$ ipython --no-banner

In [1]: import numpy as np

In [2]: import numpy.linalg as la

In [3]: np.set_printoptions(precision=3, suppress=True, linewidth=140, legacy="1.25")

In [4]: r0 = np.array([-2, 2, -1, 2, 0, 3])

In [5]: rng = np.random.default_rng(593945)

In [6]: data = np.outer(rng.normal(size=15), r0) + 0.1 * rng.normal(size=(15, 6))

In [7]: data
Out[7]: 
array([[ 0.979, -1.135,  0.823, -1.321,  0.015, -1.855],
       [ 2.966, -3.207,  1.584, -3.105,  0.109, -4.747],
       [ 2.415, -2.269,  1.114, -2.316,  0.187, -3.282],
       [ 0.823, -0.702,  0.357, -0.802, -0.019, -1.202],
       [-0.931,  0.824, -0.516,  0.824,  0.018,  1.177],
       [-0.388,  0.334, -0.241,  0.154,  0.044,  0.493],
       [ 1.123, -1.355,  0.745, -1.351,  0.064, -1.809],
       [ 3.087, -2.804,  1.519, -3.035,  0.093, -4.586],
       [-0.079,  0.112,  0.074,  0.092,  0.136, -0.064],
       [-3.366,  3.371, -1.877,  3.436,  0.027,  5.031],
       [ 1.114, -0.983,  0.532, -1.035, -0.077, -1.652],
       [-0.671,  0.8  , -0.286,  0.752,  0.009,  0.77 ],
       [-4.396,  4.267, -2.052,  4.135, -0.097,  6.309],
       [-2.935,  3.275, -1.568,  3.161,  0.035,  4.588],
       [ 0.407, -0.437,  0.146, -0.344,  0.228, -0.569]])

In [8]: D = la.norm(data[:, None] - data[None], axis=-1)

In [9]: la.matrix_rank(D ** 2)
Out[9]: 8

In [10]: D[14].round(6).argsort(kind="stable")[:4]
Out[10]: array([14,  3,  8, 10])

In [11]: (D + 1e9 * np.eye(15)).round(6).argmin(axis=1)
Out[11]: array([ 6,  7,  7, 10, 11,  8,  0,  1,  5, 13,  0,  4,  9,  9,  3])

In [12]: np.unravel_index(D.round(6).argmax(), D.shape)
Out[12]: (1, 12)

In [13]: D.mean(axis=1).argmax()
Out[13]: 12

In [14]: Uu, sigma, vt = la.svd(data)

In [15]: np.argmax(sigma[:-1] / (sigma[1:] + 1e-6)) + 1
Out[15]: 1

In [16]: out = Uu[:, :1] @ np.diag(sigma[:1]) @ vt[:1]

In [17]: la.matrix_rank(data, rtol=0.05)
Out[17]: 1

In [18]: O, evecs = la.qr(data[:, :3])[0], la.qr(data[:, 3:])[0]

In [19]: sigma = la.svd(O.T @ evecs, compute_uv=False)

In [20]: np.degrees(np.arccos(sigma.clip(0, 1)))
Out[20]: array([ 1.773, 66.481, 80.989])

In [21]: out = np.array([[1, 0, 3, 3, 0, 1],
    ...:     [0, 0, 0, 3, 2, 0],
    ...:     [1, 1, 1, 0, 2, 2],
    ...:     [2, 0, 0, 2, 3, 3],
    ...:     [2, 1, 2, 0, 2, 3],
    ...:     [1, 2, 3, 1, 3, 1]])

In [22]: out[-1] = out[0]

In [23]: feats = out + 0.05 * np.eye(6)

In [24]: feats
Out[24]: 
array([[1.05, 0.  , 3.  , 3.  , 0.  , 1.  ],
       [0.  , 0.05, 0.  , 3.  , 2.  , 0.  ],
       [1.  , 1.  , 1.05, 0.  , 2.  , 2.  ],
       [2.  , 0.  , 0.  , 2.05, 3.  , 3.  ],
       [2.  , 1.  , 2.  , 0.  , 2.05, 3.  ],
       [1.  , 0.  , 3.  , 3.  , 0.  , 1.05]])

In [25]: t3 = np.stack([feats, -2 * feats, feats[::-1]])

In [26]: t3.sum(axis=0)
Out[26]: 
array([[-0.05,  0.  ,  0.  ,  0.  ,  0.  ,  0.05],
       [ 2.  ,  0.95,  2.  , -3.  ,  0.05,  3.  ],
       [ 1.  , -1.  , -1.05,  2.05,  1.  ,  1.  ],
       [-1.  ,  1.  ,  1.05, -2.05, -1.  , -1.  ],
       [-2.  , -0.95, -2.  ,  3.  , -0.05, -3.  ],
       [ 0.05,  0.  ,  0.  ,  0.  ,  0.  , -0.05]])

In [27]: la.matrix_rank(t3)
Out[27]: array([6, 6, 6])

In [28]: out = feats + rng.integers(-2, 3, (6, 5)) @ rng.integers(-2, 3, (5, 6))

In [29]: out
Out[29]: 
array([[-2.95,  0.  ,  4.  ,  1.  , -2.  , -2.  ],
       [ 6.  ,  3.05,  3.  ,  9.  ,  4.  ,  5.  ],
       [-2.  ,  1.  , -0.95, -1.  ,  4.  , -1.  ],
       [ 1.  , -2.  ,  4.  ,  5.05, -1.  ,  5.  ],
       [ 4.  ,  0.  , -1.  ,  5.  , 10.05,  7.  ],
       [ 5.  ,  3.  ,  3.  , -2.  ,  0.  ,  3.05]])

In [30]: np.abs(out - feats).sum(axis=1)
Out[30]: array([12., 25., 11., 16., 23., 14.])

In [31]: la.matrix_rank(out - feats, tol=1e-8)
Out[31]: 5

In [32]: out - feats
Out[32]: 
array([[-4.,  0.,  1., -2., -2., -3.],
       [ 6.,  3.,  3.,  6.,  2.,  5.],
       [-3.,  0., -2., -1.,  2., -3.],
       [-1., -2.,  4.,  3., -4.,  2.],
       [ 2., -1., -3.,  5.,  8.,  4.],
       [ 4.,  3.,  0., -5.,  0.,  2.]])

In [33]: Uu, sigma, vt = la.svd(feats)

In [34]: np.argmax(sigma[:-1] / (sigma[1:] + 1e-6)) + 1
Out[34]: 5

In [35]: sigma
Out[35]: array([8.752, 4.75 , 3.454, 1.267, 0.159, 0.016])

In [36]: out = Uu[:, :5] @ np.diag(sigma[:5]) @ vt[:5]

In [37]: la.matrix_rank(out)
Out[37]: 5

In [38]: round(la.norm(feats - out) / la.norm(feats), 3)
Out[38]: 0.001

In [39]: M = np.load("dump.npy")

In [40]: M
Out[40]: 
array([[ 0.67 ,  0.354, -0.753, -0.721, -0.623],
       [-0.43 , -0.658,  0.851,  0.07 , -0.43 ],
       [-0.53 , -0.762,  0.922,  0.1  , -0.515],
       [ 0.721, -0.345, -0.159, -0.925, -0.963],
       [ 0.168,  0.572, -0.716,  0.245,  0.611],
       [ 0.03 , -0.273,  0.31 , -0.254, -0.438],
       [-0.515,  0.414, -0.159,  0.827,  0.917],
       [-0.658,  0.43 , -0.04 ,  0.909,  0.96 ],
       [ 0.701,  0.397, -0.793, -0.744, -0.635],
       [-0.454,  0.867, -0.856,  0.94 ,  0.992],
       [-0.11 , -0.537,  0.664, -0.291, -0.623],
       [-0.824,  0.821, -0.565,  0.989,  0.999],
       [ 0.282, -0.438,  0.363, -0.658, -0.824],
       [-0.05 , -0.501,  0.604, -0.336, -0.635],
       [-0.793, -0.282,  0.786,  0.879,  0.856]])

In [41]: Xs = data - data.mean(axis=0)

In [42]: Uu, sigma, vt = la.svd(Xs, full_matrices=False)

In [43]: sigma
Out[43]: array([19.502,  0.532,  0.43 ,  0.302,  0.272,  0.166])

In [44]: (np.sign(Uu[:, 0]) == np.sign(Uu[0, 0])).astype(int)
Out[44]: array([1, 1, 1, 1, 0, 0, 1, 1, 0, 0, 1, 0, 0, 0, 1])

In [45]: vt[0] * np.sign(vt[0, np.abs(vt[0]).argmax()])
Out[45]: array([-0.426,  0.428, -0.219,  0.428, -0.008,  0.636])

In [46]: np.searchsorted(np.cumsum(sigma ** 2) / (sigma ** 2).sum(), 0.9) + 1
Out[46]: 1

In [47]: A = np.load("x.npy")

In [48]: A
Out[48]: 
array([[  0.043,  20.037,  -7.986,  -3.981,  -8.004,   4.02 ,  -3.992,  -0.001,  11.975,  -0.029],
       [-18.008,   7.985,  -1.983,  -4.   ,  -1.987,  -7.984,  -9.978,  18.009,  11.982,  -0.023],
       [-29.981,   4.962,   0.012,  -4.995,  -0.001, -15.003, -14.976,  30.009,  15.008,  -0.002],
       [-11.976,   1.979,   0.004,  -1.994,   0.   ,  -5.993,  -6.02 ,  11.991,   6.016,  -0.051],
       [  0.011, -20.02 ,   7.991,   4.037,   7.974,  -3.972,   4.02 ,  -0.028, -11.975,   0.012],
       [ -9.013, -15.992,   7.03 ,   1.981,   6.992,  -8.031,  -1.012,   8.991,  -6.02 ,   0.032]])

In [49]: out = np.array([[0, 5],
    ...:     [-4, 3],
    ...:     [2, 4],
    ...:     [0, 4],
    ...:     [2, 3],
    ...:     [-2, -1],
    ...:     [-2, -3],
    ...:     [-5, -5],
    ...:     [-4, -2],
    ...:     [3, 1]])

In [50]: A @ out
Out[50]: 
array([[-160.166,  -27.572],
       [-141.998, -172.092],
       [-169.951, -275.086],
       [ -68.054, -109.888],
       [ 159.99 ,   28.043],
       [  89.319,  -57.837]])

In [51]: np.einsum("ij->j", A)
Out[51]: array([-68.924,  -1.049,   5.068,  -8.952,   4.974, -36.963, -31.958,  68.971,  26.986,  -0.061])

In [52]: out.T @ A.T
Out[52]: 
array([[-160.166, -141.998, -169.951,  -68.054,  159.99 ,   89.319],
       [ -27.572, -172.092, -275.086, -109.888,   28.043,  -57.837]])

In [53]: [round(float(x), 3) for x in la.svd(A, compute_uv=False)[:3]]
Out[53]: [64.302, 43.563, 0.082]

In [54]: la.matrix_rank(A, rtol=0.1)
Out[54]: 2

In [55]: round(la.norm(A, 2) / la.norm(A), 3)
Out[55]: 0.828

In [56]: la.cond(A) > 100
Out[56]: True

In [57]: np.argsort(-la.norm(A, axis=0).round(6), kind="stable")[:3]
Out[57]: array([7, 0, 1])
